$ python3 -q
>>> import numpy as np
>>> from numpy import linalg as LA
>>> np.set_printoptions(precision=3, suppress=True, linewidth=200, floatmode="fixed")
>>> rnd = lambda a: np.round(a, 3) + 0
>>> m1 = np.loadtxt("arr.csv", delimiter=",")
>>> print(m1)
[[-1.980  1.000  3.000  3.000 -1.000  0.000 -3.000  3.000 -1.000]
 [-1.000 -0.980  3.000  1.000 -2.000  2.000 -3.000  1.000  1.000]
 [ 1.000 -2.000 -1.980  1.000  1.000  1.000  2.000 -1.000  3.000]
 [ 0.000  2.000  0.000 -0.980  3.000  1.000 -3.000  2.000 -3.000]
 [ 2.000 -2.000 -1.000 -3.000  2.020  3.000  2.000  1.000  2.000]
 [ 2.000 -3.000 -3.000 -2.000 -2.000  0.020 -3.000 -1.000  3.000]
 [-3.000 -3.000 -1.000  2.000 -1.000 -1.000  2.020 -1.000 -2.000]
 [-2.000 -3.000  1.000  3.000  3.000  0.000 -1.000  3.020  2.000]
 [-2.000  1.000  3.000  3.000 -1.000  0.000 -3.000  3.000 -0.980]]
>>> q, Rm = LA.qr(m1)
>>> print(rnd(abs(Rm[0, 0])), rnd(LA.norm(m1[:, 0])))
5.561 5.561
>>> print(rnd(np.abs(np.diag(Rm))))
[5.561 6.478 4.084 2.973 5.751 2.072 6.218 1.809 0.043]
>>> def softmax(z):
...     e = np.exp(z - z.max(axis=-1, keepdims=True))
...     return e / e.sum(axis=-1, keepdims=True)
... 
>>> print(rnd(softmax(m1[7] + 2)))
[0.002 0.001 0.038 0.278 0.278 0.014 0.005 0.283 0.102]
>>> S = m1 @ m1.T / np.sqrt(9)
>>> print(rnd(softmax(S)))
[[0.497 0.002 0.000 0.000 0.000 0.000 0.000 0.000 0.501]
 [0.138 0.720 0.000 0.000 0.000 0.000 0.000 0.002 0.140]
 [0.000 0.000 0.891 0.000 0.089 0.017 0.001 0.003 0.000]
 [0.000 0.000 0.000 0.999 0.000 0.000 0.000 0.000 0.000]
 [0.000 0.000 0.001 0.000 0.999 0.000 0.000 0.000 0.000]
 [0.000 0.000 0.000 0.000 0.000 1.000 0.000 0.000 0.000]
 [0.000 0.000 0.000 0.000 0.000 0.000 1.000 0.000 0.000]
 [0.000 0.000 0.000 0.000 0.000 0.000 0.000 1.000 0.000]
 [0.497 0.002 0.000 0.000 0.000 0.000 0.000 0.000 0.501]]
>>> print(rnd(softmax(S)[7] @ m1))
[-2.000 -2.999  1.001  3.000  2.999  0.000 -1.001  3.020  1.999]
>>> rng = np.random.default_rng(7375)
>>> z = rng.permutation(9)
>>> print(z)
[4 1 5 2 8 0 7 6 3]
>>> B = m1[z][:, z]
>>> print(B)
[[ 2.020 -2.000  3.000 -1.000  2.000  2.000  1.000  2.000 -3.000]
 [-2.000 -0.980  2.000  3.000  1.000 -1.000  1.000 -3.000  1.000]
 [-2.000 -3.000  0.020 -3.000  3.000  2.000 -1.000 -3.000 -2.000]
 [ 1.000 -2.000  1.000 -1.980  3.000  1.000 -1.000  2.000  1.000]
 [-1.000  1.000  0.000  3.000 -0.980 -2.000  3.000 -3.000  3.000]
 [-1.000  1.000  0.000  3.000 -1.000 -1.980  3.000 -3.000  3.000]
 [ 3.000 -3.000  0.000  1.000  2.000 -2.000  3.020 -1.000  3.000]
 [-1.000 -3.000 -1.000 -1.000 -2.000 -3.000 -1.000  2.020  2.000]
 [ 3.000  2.000  1.000  0.000 -3.000  0.000  2.000 -3.000 -0.980]]
>>> print(rnd(np.trace(B)))
0.18
>>> print(rnd(np.sort(np.abs(LA.eigvals(B)))))
[0.020 3.436 3.436 3.729 3.729 4.814 4.814 5.734 5.734]
>>> print(rnd(LA.det(B)), rnd(LA.det(m1[z])))
2501.204 2501.204
